$ python -q
>>> import numpy as np
>>> np.set_printoptions(precision=4, suppress=True, linewidth=120, floatmode="fixed")
>>> def tidy(a):
...     return np.round(a, 4) + 0
... 
>>> rng = np.random.default_rng(71782)
>>> idx = rng.integers(0, 2, 5)
>>> data = np.triu((idx[:, None] == idx) & (rng.random((5, 5)) < 0.8), 1).astype(int)
>>> data += data.T
>>> print(data)
[[0 0 1 1 0]
 [0 0 0 0 1]
 [1 0 0 1 0]
 [1 0 1 0 0]
 [0 1 0 0 0]]
>>> # symmetric
>>> print(np.flatnonzero(np.linalg.matrix_power((data != 0) + (data.T != 0) + np.eye(5), 5)[0]))
[0 2 3]
>>> print((np.linalg.matrix_power((data != 0) + (data.T != 0) + np.eye(5), 5) > 0).astype(int))
[[1 0 1 1 0]
 [0 1 0 0 1]
 [1 0 1 1 0]
 [1 0 1 1 0]
 [0 1 0 0 1]]
>>> print(data @ data)
[[2 0 1 1 0]
 [0 1 0 0 0]
 [1 0 2 1 0]
 [1 0 1 2 0]
 [0 0 0 0 1]]
>>> print(tidy(np.linalg.det(data)))
-2.0
>>> print(tidy(np.sort(np.linalg.eigvals(data).real)))
[-1.0000 -1.0000 -1.0000  1.0000  2.0000]
>>> Q = data.astype(float).copy()
>>> for j in range(5):
...     Q[:, j] -= Q[:, :j] @ (Q[:, :j].T @ Q[:, j])
...     Q[:, j] /= np.linalg.norm(Q[:, j])
... 
>>> print(tidy(Q))
[[ 0.0000  0.0000  0.8165  0.5774  0.0000]
 [ 0.0000  0.0000  0.0000  0.0000  1.0000]
 [ 0.7071  0.0000 -0.4082  0.5774  0.0000]
 [ 0.7071  0.0000  0.4082 -0.5774  0.0000]
 [ 0.0000  1.0000  0.0000  0.0000  0.0000]]
>>> print(tidy(Q.T @ Q))
[[1.0000 0.0000 0.0000 0.0000 0.0000]
 [0.0000 1.0000 0.0000 0.0000 0.0000]
 [0.0000 0.0000 1.0000 0.0000 0.0000]
 [0.0000 0.0000 0.0000 1.0000 0.0000]
 [0.0000 0.0000 0.0000 0.0000 1.0000]]
>>> print(tidy(Q.T @ data))
[[1.4142 0.0000 0.7071 0.7071 0.0000]
 [0.0000 1.0000 0.0000 0.0000 0.0000]
 [0.0000 0.0000 1.2247 0.4082 0.0000]
 [0.0000 0.0000 0.0000 1.1547 0.0000]
 [0.0000 0.0000 0.0000 0.0000 1.0000]]
>>> print(Q[:, 1] @ Q[:, 3])
0.0
>>> print(tidy(Q.T @ Q))
[[1.0000 0.0000 0.0000 0.0000 0.0000]
 [0.0000 1.0000 0.0000 0.0000 0.0000]
 [0.0000 0.0000 1.0000 0.0000 0.0000]
 [0.0000 0.0000 0.0000 1.0000 0.0000]
 [0.0000 0.0000 0.0000 0.0000 1.0000]]
>>> print(tidy(np.linalg.svd(Q, compute_uv=False)))
[1.0000 1.0000 1.0000 1.0000 1.0000]
>>> print(np.allclose(data, data.T))
True
>>> print(np.linalg.matrix_power(data, 3))
[[2 0 3 3 0]
 [0 0 0 0 1]
 [3 0 2 3 0]
 [3 0 3 2 0]
 [0 1 0 0 0]]
>>> print(tidy(np.linalg.det(data)))
-2.0
>>> print(data @ data)
[[2 0 1 1 0]
 [0 1 0 0 0]
 [1 0 2 1 0]
 [1 0 1 2 0]
 [0 0 0 0 1]]
>>> print(np.trace(data))
0
>>> print(tidy(np.sort(np.abs(np.linalg.eigvals(data)))))
[1.0000 1.0000 1.0000 1.0000 2.0000]
>>> print(np.allclose(data @ data.T, data.T @ data))
True
>>> out = np.array([[-3, 5, 4, 4, -2, 1, 1]])
>>> M = out.T @ out
>>> print(M)
[[  9 -15 -12 -12   6  -3  -3]
 [-15  25  20  20 -10   5   5]
 [-12  20  16  16  -8   4   4]
 [-12  20  16  16  -8   4   4]
 [  6 -10  -8  -8   4  -2  -2]
 [ -3   5   4   4  -2   1   1]
 [ -3   5   4   4  -2   1   1]]
>>> def softmax(z):
...     e = np.exp(z - z.max(axis=-1, keepdims=True))
...     return e / e.sum(axis=-1, keepdims=True)
... 
>>> print(tidy(softmax(M[0] + 4)))
[0.9526 0.0000 0.0000 0.0000 0.0474 0.0000 0.0000]
>>> att = M @ M.T / np.sqrt(7)
>>> print(softmax(att).round(6).argmax(axis=1))
[0 1 1 1 0 1 1]
>>> out = M / np.sqrt((M ** 2).mean(axis=1, keepdims=True))
>>> print(np.linalg.matrix_rank(out) == np.linalg.matrix_rank(M))
True
>>> print(np.linalg.matrix_rank(M - M.mean(axis=1, keepdims=True)))
1
>>> t = np.radians(134)
>>> Rm = np.eye(7)
>>> Rm[6, 6] = Rm[1, 1] = np.cos(t)
>>> Rm[6, 1], Rm[1, 6] = -np.sin(t), np.sin(t)
>>> print(tidy(Rm))
[[ 1.0000  0.0000  0.0000  0.0000  0.0000  0.0000  0.0000]
 [ 0.0000 -0.6947  0.0000  0.0000  0.0000  0.0000  0.7193]
 [ 0.0000  0.0000  1.0000  0.0000  0.0000  0.0000  0.0000]
 [ 0.0000  0.0000  0.0000  1.0000  0.0000  0.0000  0.0000]
 [ 0.0000  0.0000  0.0000  0.0000  1.0000  0.0000  0.0000]
 [ 0.0000  0.0000  0.0000  0.0000  0.0000  1.0000  0.0000]
 [ 0.0000 -0.7193  0.0000  0.0000  0.0000  0.0000 -0.6947]]
>>> out = M @ Rm.T
>>> print(np.allclose(M @ M.T, out @ out.T))
True
>>> print(tidy(np.abs(out - M).max(axis=0)))
[ 0.0000 38.7698  0.0000  0.0000  0.0000  0.0000 26.4568]
>>> print(np.allclose(np.linalg.norm(M, axis=1), np.linalg.norm(out, axis=1)))
True
>>> print(tidy(np.linalg.det(Rm)), tidy(np.trace(Rm)))
1.0 3.6107
>>> mat = np.load("a.npy")
>>> print(mat)
[[-0.2300 -0.7300 -0.3000  1.3100 -0.0100 -0.5800 -1.0200]
 [-0.5900 -1.9700  1.8600 -1.8500  0.5100  1.5800  1.6200]
 [-0.1800 -0.5400 -1.0800  2.7000 -0.1800 -1.4400 -2.1600]]
>>> print(tidy(np.linalg.norm(mat, 2) / np.linalg.norm(mat)))
0.9176
>>> print(np.linalg.cond(mat) > 100)
True
>>> t = np.radians(72)
>>> Rm = np.eye(7)
>>> Rm[5, 5] = Rm[1, 1] = np.cos(t)
>>> Rm[5, 1], Rm[1, 5] = -np.sin(t), np.sin(t)
>>> print(tidy(Rm))
[[ 1.0000  0.0000  0.0000  0.0000  0.0000  0.0000  0.0000]
 [ 0.0000  0.3090  0.0000  0.0000  0.0000  0.9511  0.0000]
 [ 0.0000  0.0000  1.0000  0.0000  0.0000  0.0000  0.0000]
 [ 0.0000  0.0000  0.0000  1.0000  0.0000  0.0000  0.0000]
 [ 0.0000  0.0000  0.0000  0.0000  1.0000  0.0000  0.0000]
 [ 0.0000 -0.9511  0.0000  0.0000  0.0000  0.3090  0.0000]
 [ 0.0000  0.0000  0.0000  0.0000  0.0000  0.0000  1.0000]]
>>> out = mat @ Rm.T
>>> print(tidy(np.linalg.svd(mat, compute_uv=False)), tidy(np.linalg.svd(out, compute_uv=False)))
[5.4911 2.3792 0.0000] [5.4911 2.3792 0.0000]
>>> print(np.allclose(mat @ mat.T, out @ out.T))
True
>>> left, sv, VT = np.linalg.svd(mat)
>>> print(np.argmax(sv[:-1] / (sv[1:] + 1e-6)) + 1)
2
>>> print(tidy(sv))
[5.4911 2.3792 0.0000]
>>> out = left[:, :2] @ np.diag(sv[:2]) @ VT[:2]
>>> print(tidy(np.abs(mat - out).max()))
0.0
>>> print(tidy(np.linalg.norm(mat - out) / np.linalg.norm(mat)))
0.0
>>> print(tidy(out))
[[-0.2300 -0.7300 -0.3000  1.3100 -0.0100 -0.5800 -1.0200]
 [-0.5900 -1.9700  1.8600 -1.8500  0.5100  1.5800  1.6200]
 [-0.1800 -0.5400 -1.0800  2.7000 -0.1800 -1.4400 -2.1600]]
>>> out = mat / np.sqrt((mat ** 2).mean(axis=1, keepdims=True))
>>> print(np.linalg.matrix_rank(out) == np.linalg.matrix_rank(mat))
True
>>> print(tidy(np.linalg.norm(out, axis=1)))
[2.6458 2.6458 2.6458]
>>> print(tidy(out[0]))
[-0.3135 -0.9949 -0.4089  1.7853 -0.0136 -0.7905 -1.3901]
>>> print(np.linalg.matrix_rank(mat - mat.mean(axis=1, keepdims=True)))
2
>>> f = np.array([3, 3, 4])
>>> print(tidy(np.polyval(f, mat[0])))
[ 3.4687  3.4087  3.3700 13.0783  3.9703  3.2692  4.0612]
>>> feats = np.loadtxt("x.csv", delimiter=",")
>>> print(feats)
[[  0.0327   0.0269  -0.0004  -0.0006   0.0063  -0.0333   0.0117]
 [-13.9968  -6.0188  -2.0418   5.9740  -5.9943  -5.9840   0.0584]
 [  6.9805   2.9819   0.9852  -3.0156   3.0121   3.0275   0.0120]
 [-14.0288  -6.0209  -2.0183   5.9988  -6.0350  -6.0103   0.0160]]
>>> vals, V = np.linalg.eigh(data)
>>> x = np.array([5, 2, 4, 3, 0])
>>> print(tidy(np.linalg.eigvalsh(data[1:, 1:])))
[-1.0000 -1.0000  1.0000  1.0000]
>>> print((np.sign(V[:, -1].round(6)) == np.sign(V[0, -1].round(6))).astype(int))
[1 0 1 1 0]
>>> print(np.abs(data).sum(axis=1).max(), tidy(np.abs(vals).max()))
2 2.0
>>> print(tidy(V * np.maximum(vals, 0) @ V.T))
[[0.6667 0.0000 0.6667 0.6667 0.0000]
 [0.0000 0.5000 0.0000 0.0000 0.5000]
 [0.6667 0.0000 0.6667 0.6667 0.0000]
 [0.6667 0.0000 0.6667 0.6667 0.0000]
 [0.0000 0.5000 0.0000 0.0000 0.5000]]
>>> print(x @ data @ x)
94
>>> t = np.radians(135)
>>> Rm = np.eye(7)
>>> Rm[2, 2] = Rm[4, 4] = np.cos(t)
>>> Rm[2, 4], Rm[4, 2] = -np.sin(t), np.sin(t)
>>> print(tidy(Rm))
[[ 1.0000  0.0000  0.0000  0.0000  0.0000  0.0000  0.0000]
 [ 0.0000  1.0000  0.0000  0.0000  0.0000  0.0000  0.0000]
 [ 0.0000  0.0000 -0.7071  0.0000 -0.7071  0.0000  0.0000]
 [ 0.0000  0.0000  0.0000  1.0000  0.0000  0.0000  0.0000]
 [ 0.0000  0.0000  0.7071  0.0000 -0.7071  0.0000  0.0000]
 [ 0.0000  0.0000  0.0000  0.0000  0.0000  1.0000  0.0000]
 [ 0.0000  0.0000  0.0000  0.0000  0.0000  0.0000  1.0000]]
>>> out = feats @ Rm.T
>>> print(tidy(out))
[[  0.0327   0.0269  -0.0042  -0.0006  -0.0047  -0.0333   0.0117]
 [-13.9968  -6.0188   5.6824   5.9740   2.7948  -5.9840   0.0584]
 [  6.9805   2.9819  -2.8265  -3.0156  -1.4332   3.0275   0.0120]
 [-14.0288  -6.0209   5.6945   5.9988   2.8402  -6.0103   0.0160]]
>>> print(np.allclose(np.linalg.norm(feats, axis=1), np.linalg.norm(out, axis=1)))
True
>>> W0 = np.array([[1, -1, 1, -1, -1, 1, -1, 1],
...     [1, 1, 1, 1, 1, 1, 1, 1],
...     [1, -1, -1, 1, 1, -1, -1, 1],
...     [1, -1, -1, 1, -1, 1, 1, -1]])
>>> print(np.unravel_index(np.abs(W0).argmax(), W0.shape))
(np.int64(0), np.int64(0))
>>> print(np.count_nonzero(W0))
32
>>> np.linalg.rank(W0)
Traceback (most recent call last):
  File "<python-input-95>", line 1, in <module>
    np.linalg.rank(W0)
    ^^^^^^^^^^^^^^
AttributeError: module 'numpy.linalg' has no attribute 'rank'
